% ipython --no-banner

In [1]: import numpy as np

In [2]: import numpy.linalg as la

In [3]: np.set_printoptions(precision=3, suppress=True, linewidth=160)

In [4]: K = np.load("sample16.npy")

In [5]: K
Out[5]: 
array([[-1,  0,  0,  0,  0],
       [ 0,  1,  0,  0,  0],
       [ 0,  0, -3,  0,  0],
       [ 0,  0,  0, -1,  0],
       [ 0,  0,  0,  0,  0]])

In [6]: (K != 0).astype(int)
Out[6]: 
array([[1, 0, 0, 0, 0],
       [0, 1, 0, 0, 0],
       [0, 0, 1, 0, 0],
       [0, 0, 0, 1, 0],
       [0, 0, 0, 0, 0]])

In [7]: round(la.det(K), 3)
Out[7]: np.float64(0.0)

In [8]: np.flatnonzero(la.matrix_power((K != 0) + (K.T != 0) + np.eye(5), 5)[0])
Out[8]: array([0])

In [9]: np.sort(la.eigvals(K).real)
Out[9]: array([-3., -1., -1.,  0.,  1.])

In [10]: vals, vecs = la.eigh(K)

In [11]: vecs.T @ vecs
Out[11]: 
array([[1., 0., 0., 0., 0.],
       [0., 1., 0., 0., 0.],
       [0., 0., 1., 0., 0.],
       [0., 0., 0., 1., 0.],
       [0., 0., 0., 0., 1.]])

In [12]: vecs @ np.diag(vals) @ vecs.T
Out[12]: 
array([[-1.,  0.,  0.,  0.,  0.],
       [ 0.,  1.,  0.,  0.,  0.],
       [ 0.,  0., -3.,  0.,  0.],
       [ 0.,  0.,  0., -1.,  0.],
       [ 0.,  0.,  0.,  0.,  0.]])

In [13]: vals.sum(), np.trace(K)
Out[13]: (np.float64(-4.0), np.int64(-4))

In [14]: np.unique(vals.round(6) + 0, return_counts=True)[1]
Out[14]: array([1, 2, 1, 1])

In [15]: (vals > 1e-8).sum(), (vals < -1e-8).sum()
Out[15]: (np.int64(1), np.int64(3))

In [16]: np.abs(vecs[:, -1]).round(6).argmax()
Out[16]: np.int64(1)

In [17]: la.eigvalsh(K @ K)
Out[17]: array([0., 1., 1., 1., 9.])

In [18]: Uu, sigma, vt = la.svd(K)

In [19]: vecs = vt[:(sigma > 1e-8).sum()]

In [20]: rng = np.random.default_rng(4906)

In [21]: vec = K[1] + 5 * K[4] + rng.integers(2) * np.eye(5)[2]

In [22]: vec
Out[22]: array([0., 1., 0., 0., 0.])

In [23]: round(float(la.norm(vec - vecs.T @ vecs @ vec)), 3)
Out[23]: 0.0
